$ ipython --no-banner

In [1]: import numpy as np

In [2]: import numpy.linalg as la

In [3]: np.set_printoptions(suppress=True, linewidth=160)

In [4]: mat = np.loadtxt("m.csv", delimiter=",")

In [5]: print(mat)
[[ -3.002   3.938   4.998  13.081  -5.957  -5.1     9.988  12.003  -4.02    2.993   3.988  -3.904]
 [  6.053  -3.013  -4.936 -10.948  11.959   4.952  -0.049  -4.028   2.967  -0.996  -8.063  -6.949]
 [ -3.972   1.979  -6.102  -2.01   -7.978  -8.006  -0.026  -2.01   -1.969  -3.917  10.116  -0.085]
 [ -1.947   5.019   5.007  15.077  -4.032  -6.001  15.991  17.054  -4.965   3.994   2.992 -10.11 ]
 [ -5.025   3.97    1.032   8.924 -10.019  -8.044   6.039   6.981  -4.008  -0.012   8.967  -1.096]
 [ -0.028   1.      7.067   9.015   0.007   1.997   4.009   6.942  -1.002   3.978  -3.07   -0.06 ]
 [  1.012   3.966   5.057  13.016   2.024  -3.038  17.924  18.03   -4.      4.961  -1.98  -14.013]
 [ -3.911   5.052  -8.974   1.051  -8.052 -14.028  11.97    7.105  -5.044  -4.042  13.01  -12.121]
 [  1.079   0.01   -4.954  -5.011   2.024  -2.011   2.064  -1.03   -0.087  -1.966   0.955  -5.007]
 [ -1.974  -2.066   1.96   -1.921  -3.998   3.081 -12.031  -9.064   2.002  -1.043   1.088  12.869]
 [ -0.951  -0.02    5.008   5.049  -2.029   2.031  -2.017   0.997  -0.005   1.961  -0.883   4.978]
 [  1.012   3.95   14.987  22.941   2.032   2.068  17.996  23.046  -4.005  10.027  -7.057  -8.982]]

In [6]: print(np.abs(mat).max())
23.046

In [7]: print(np.round(la.norm(mat), 3))
87.613

In [8]: print(mat.shape)
(12, 12)

In [9]: print(la.matrix_rank(mat))
12

In [10]: print(np.unravel_index(np.abs(mat).argmax(), mat.shape))
(np.int64(11), np.int64(7))

In [11]: print(np.round(mat.sum(axis=1), 3))
[ 29.006 -13.051 -23.98   38.079   7.709  29.855  42.959 -17.984 -13.934 -11.097  14.119  78.015]

In [12]: print(np.round(la.svd(mat, compute_uv=False), 3))
[72.151 39.477 30.194  0.277  0.21   0.181  0.131  0.121  0.092  0.068  0.052  0.021]

In [13]: print(np.round(mat.sum(axis=0), 3))
[-11.654  23.785  20.15   68.264 -24.019 -32.099  71.858  76.026 -24.136  15.938  20.063 -44.48 ]

In [14]: print(np.count_nonzero(mat))
144
